>>> import numpy as np
>>> import numpy.linalg as la
>>> np.set_printoptions(precision=3, suppress=True, linewidth=100, sign=" ")
>>> X = np.load("test2.npy")
>>> X
array([[-17,   5,   4,  -8,   7],
       [ -6,  -7,  -1,  -4,   8],
       [  4,  -2, -18,  -7,  -9],
       [  5,  -3,   3,  -3,  -1],
       [ -9,   1,   4,  -1,  17]])
>>> round(np.abs(la.eigvals(X)).max(), 3)
np.float64(18.344)
>>> X @ X
array([[ 172,  -97, -141,  105,   12],
       [  48,   41,   21,   87,   51],
       [ -82,   82,  285,  132,   28],
       [ -61,   48,  -44,  -39,  -30],
       [   5,  -40,  -44,   26,  199]])
>>> (X + X.T) / 2
array([[-17. ,  -0.5,   4. ,  -1.5,  -1. ],
       [ -0.5,  -7. ,  -1.5,  -3.5,   4.5],
       [  4. ,  -1.5, -18. ,  -2. ,  -2.5],
       [ -1.5,  -3.5,  -2. ,  -3. ,  -1. ],
       [ -1. ,   4.5,  -2.5,  -1. ,  17. ]])
>>> round(la.det(X), 3)
np.float64(199639.0)
>>> P = np.triu(np.array([[8, 9, 0, 5, 4],
...     [-9, -5, 1, -6, 0],
...     [2, -4, 7, 5, 0],
...     [-1, 2, 8, -9, -5],
...     [-2, -8, 5, -1, 3]]), 1) + np.eye(5)
>>> other = P @ X @ la.inv(P)
>>> round(la.det(other), 3)
np.float64(199639.0)
>>> P @ X - X @ P
array([[ -65.,   79.,   17.,   40.,  163.],
       [ -26.,   70.,  -29.,    4.,    1.],
       [  25.,  -51.,   17.,   43.,  -56.],
       [  45.,  -50.,  -17.,  -53., -120.],
       [   0.,   81.,   -1.,   31.,   31.]])
>>> la.matrix_rank(other)
np.int64(5)
>>> O, _ = la.qr(np.array([[-0.3, -0.5, 0.8],
...     [-0.1, -0.2, 0.9],
...     [0.5, 0.5, 1.8],
...     [-0.6, -1.6, 0.1],
...     [-0.7, 1.0, -1.5],
...     [1.2, -0.1, -0.4]]))
>>> m1 = O @ O.T
>>> print(m1)
[[ 0.176  0.139  0.117  0.202 -0.142 -0.225]
 [ 0.139  0.137  0.214  0.057 -0.136 -0.177]
 [ 0.117  0.214  0.635 -0.322 -0.241 -0.103]
 [ 0.202  0.057 -0.322  0.688 -0.237 -0.105]
 [-0.142 -0.136 -0.241 -0.237  0.614 -0.29 ]
 [-0.225 -0.177 -0.103 -0.105 -0.29   0.75 ]]
>>> x0 = np.array([-2, 2, 0, -3, 3, -3])
>>> h = np.maximum(m1 @ x0, 0)
>>> np.flatnonzero(h > 1e-9)
array([ 2,  4])
>>> m1 * (h > 1e-9)[:, None]
array([[ 0.   ,  0.   ,  0.   ,  0.   , -0.   , -0.   ],
       [ 0.   ,  0.   ,  0.   ,  0.   , -0.   , -0.   ],
       [ 0.117,  0.214,  0.635, -0.322, -0.241, -0.103],
       [ 0.   ,  0.   , -0.   ,  0.   , -0.   , -0.   ],
       [-0.142, -0.136, -0.241, -0.237,  0.614, -0.29 ],
       [-0.   , -0.   , -0.   , -0.   , -0.   ,  0.   ]])
>>> h
array([ 0.   ,  0.   ,  0.743,  0.   ,  3.435,  0.   ])
>>> W = np.array([[1, 2, 0, 1, 0, 3],
...     [1, 3, 3, 0, 1, 2],
...     [2, 1, 1, 3, 0, 0],
...     [0, 1, 3, 0, 2, 2],
...     [0, 2, 2, 2, 0, 1],
...     [2, 3, 0, 1, 3, 0]])
>>> c = np.array([-4, 5, 4, -1, 5, 0])
>>> H = np.maximum(m1 @ W + c, 0)
>>> (H > 0).astype(int)
array([[ 0,  1,  1,  0,  1,  1],
       [ 0,  1,  1,  0,  1,  1],
       [ 0,  1,  1,  1,  1,  0],
       [ 0,  1,  1,  0,  1,  1],
       [ 0,  1,  1,  0,  1,  0],
       [ 0,  1,  1,  0,  1,  0]])
>>> print((H > 0).mean(axis=0))
[ 0.     1.     1.     0.167  1.     0.5  ]
>>> basis = np.array([[-5, -8, 0],
...     [1, 5, 7],
...     [6, -3, -9],
...     [9, 9, -9],
...     [-9, -8, 6],
...     [-3, 8, 8]])
>>> W @ basis
array([[ -3,  35,  29],
       [  1,   6,  16],
       [ 24,  13, -29],
       [ -5,  -4,   8],
       [ 29,  30, -14],
       [-25, -16,  30]])
>>> la.matrix_rank(m1, rtol=0.1)
np.int64(3)
>>> np.round(la.norm(m1, 2) / la.norm(m1), 3)
np.float64(0.577)
>>> la.cond(m1) > 100
np.True_
>>> rng = np.random.default_rng(2419)
>>> lab = rng.permutation(6)
>>> lab
array([ 3,  2,  1,  0,  4,  5])
>>> other = m1[lab][:, lab]
>>> np.allclose(other, m1)
False
>>> print(other)
[[ 0.688 -0.322  0.057  0.202 -0.237 -0.105]
 [-0.322  0.635  0.214  0.117 -0.241 -0.103]
 [ 0.057  0.214  0.137  0.139 -0.136 -0.177]
 [ 0.202  0.117  0.139  0.176 -0.142 -0.225]
 [-0.237 -0.241 -0.136 -0.142  0.614 -0.29 ]
 [-0.105 -0.103 -0.177 -0.225 -0.29   0.75 ]]
>>> round(np.trace(other), 3)
np.float64(3.0)
>>> round(la.det(other), 3), round(float(la.det(m1[lab])), 3)
(np.float64(-0.0), 0.0)
>>> other = np.array([[1, 1], [1, -1]])
>>> arr = np.kron(other, np.kron(other, other))[rng.permutation(8)][:4]
>>> print(arr)
[[ 1  1  1  1 -1 -1 -1 -1]
 [ 1 -1  1 -1 -1  1 -1  1]
 [ 1 -1 -1  1 -1  1  1 -1]
 [ 1 -1  1 -1  1 -1  1 -1]]
>>> other = arr[0, 0] * arr[1:] - np.outer(arr[1:, 0], arr[0])
>>> other
array([[ 0, -2,  0, -2,  0,  2,  0,  2],
       [ 0, -2, -2,  0,  0,  2,  2,  0],
       [ 0, -2,  0, -2,  2,  0,  2,  0]])
>>> np.flatnonzero(~other.round(6).any(axis=1))
array([], dtype=int64)
>>> la.matrix_rank(other), la.matrix_rank(arr)
(np.int64(3), np.int64(4))
>>> arr[:, 0] / arr[0, 0]
array([ 1.,  1.,  1.,  1.])
>>> arr.reshape(-1, 2)
array([[ 1,  1],
       [ 1,  1],
       [-1, -1],
       [-1, -1],
       [ 1, -1],
       [ 1, -1],
       [-1,  1],
       [-1,  1],
       [ 1, -1],
       [-1,  1],
       [-1,  1],
       [ 1, -1],
       [ 1, -1],
       [ 1, -1],
       [ 1, -1],
       [ 1, -1]])
>>> arr.reshape(2, -1)
array([[ 1,  1,  1,  1, -1, -1, -1, -1,  1, -1,  1, -1, -1,  1, -1,  1],
       [ 1, -1, -1,  1, -1,  1,  1, -1,  1, -1,  1, -1,  1, -1,  1, -1]])
>>> arr.ravel(order="F")
array([ 1,  1,  1,  1,  1, -1, -1, -1,  1,  1, -1,  1,  1, -1,  1, -1, -1, -1, -1,  1, -1,  1,  1,
       -1, -1, -1,  1,  1, -1,  1, -1, -1])
>>> blk = arr.reshape(4, 2, -1)
>>> blk.shape
(4, 2, 4)
>>> blk.transpose(1, 0, 2)
array([[[ 1,  1,  1,  1],
        [ 1, -1,  1, -1],
        [ 1, -1, -1,  1],
        [ 1, -1,  1, -1]],

       [[-1, -1, -1, -1],
        [-1,  1, -1,  1],
        [-1,  1,  1, -1],
        [ 1, -1,  1, -1]]])
>>> blk.sum(axis=1)
array([[ 0,  0,  0,  0],
       [ 0,  0,  0,  0],
       [ 0,  0,  0,  0],
       [ 2, -2,  2, -2]])
>>> blk[:, 0]
array([[ 1,  1,  1,  1],
       [ 1, -1,  1, -1],
       [ 1, -1, -1,  1],
       [ 1, -1,  1, -1]])
